% ipython --no-banner

In [1]: import numpy as np

In [2]: from numpy import linalg as LA

In [3]: np.set_printoptions(precision=2, suppress=True, linewidth=120, floatmode="fixed")

In [4]: rd = lambda a: np.round(a, 2) + 0

In [5]: W0 = np.load("block0.npy")

In [6]: W0
Out[6]: 
array([[-0.70, -1.00,  2.93],
       [-0.60,  0.20, -0.85],
       [ 1.10,  0.70, -2.21],
       [ 0.40, -1.40,  4.59],
       [ 0.40, -1.80,  5.06],
       [-0.90, -0.60,  1.52],
       [ 0.80,  0.70, -2.06],
       [ 0.70, -1.70,  5.47],
       [ 1.00, -1.30,  3.51],
       [ 0.30, -0.10,  0.31],
       [ 0.80,  1.10, -3.25],
       [ 0.20, -0.70,  2.78],
       [ 1.20, -0.80,  2.33],
       [ 0.30,  0.50, -1.41],
       [ 0.10,  0.00,  0.27],
       [-0.40, -0.50,  1.83],
       [ 1.00,  1.60, -4.69],
       [-0.70,  0.00,  0.04]])

In [7]: hat = W0 @ LA.solve(W0.T @ W0, W0.T)

In [8]: rd(LA.eigvalsh(hat))
Out[8]: array([0.00, 0.00, 0.00, 0.00, 0.00, 0.00, 0.00, 0.00, 0.00, 0.00, 0.00, 0.00, 0.00, 0.00, 0.00, 1.00, 1.00, 1.00])

In [9]: np.allclose(hat @ hat, hat)
Out[9]: True

In [10]: rd(hat @ W0[:, 2])
Out[10]: 
array([ 2.93, -0.85, -2.21,  4.59,  5.06,  1.52, -2.06,  5.47,  3.51,  0.31, -3.25,  2.78,  2.33, -1.41,  0.27,  1.83,
       -4.69,  0.04])

In [11]: labels = W0[:, 1] > np.median(W0[:, 1])

In [12]: f = W0[labels].mean(axis=0) - W0[~labels].mean(axis=0)

In [13]: (((W0 - W0.mean(axis=0)) @ f > 0) == labels).mean()
Out[13]: np.float64(1.0)

In [14]: labels.astype(int)
Out[14]: array([0, 1, 1, 0, 0, 0, 1, 0, 0, 1, 1, 0, 0, 1, 1, 0, 1, 1])

In [15]: W0 @ W0
ValueError: matmul: Input operand 1 has a mismatch in its core dimension 0, with gufunc signature (n?,k),(k,m?)->(n?,m?) (size 18 is different from 3)


In [16]: C2 = W0.T @ W0

In [17]: rd(LA.svd(W0, compute_uv=False) ** 2)
Out[17]: array([178.32,   9.28,   0.14])

In [18]: rd(np.trace(C2)), rd((W0 ** 2).sum())
Out[18]: (np.float64(187.73), np.float64(187.73))

In [19]: np.allclose(C2, C2.T)
Out[19]: True

In [20]: rd(C2)
Out[20]: 
array([[  9.28,   0.38,  -0.79],
       [  0.38,  17.57, -52.94],
       [ -0.79, -52.94, 160.88]])

In [21]: rd(LA.eigvalsh(C2)[::-1])
Out[21]: array([178.32,   9.28,   0.14])

In [22]: d = LA.norm(W0[:, None] - W0[None], axis=-1)

In [23]: np.flatnonzero(d[1] < d.mean() / 2)
Out[23]: array([ 1,  9, 13, 14, 17])

In [24]: d.shape
Out[24]: (18, 18)

In [25]: d[1].round(6).argsort(kind="stable")[:4]
Out[25]: array([ 1, 17, 13, 14])

In [26]: d.mean(axis=1).argmax()
Out[26]: np.int64(16)

In [27]: (d + 1e9 * np.eye(18)).round(6).argmin(axis=1)
Out[27]: array([11, 17,  6,  4,  7, 15,  2,  4, 11, 14,  2,  0, 11,  6,  9,  5, 10, 14])
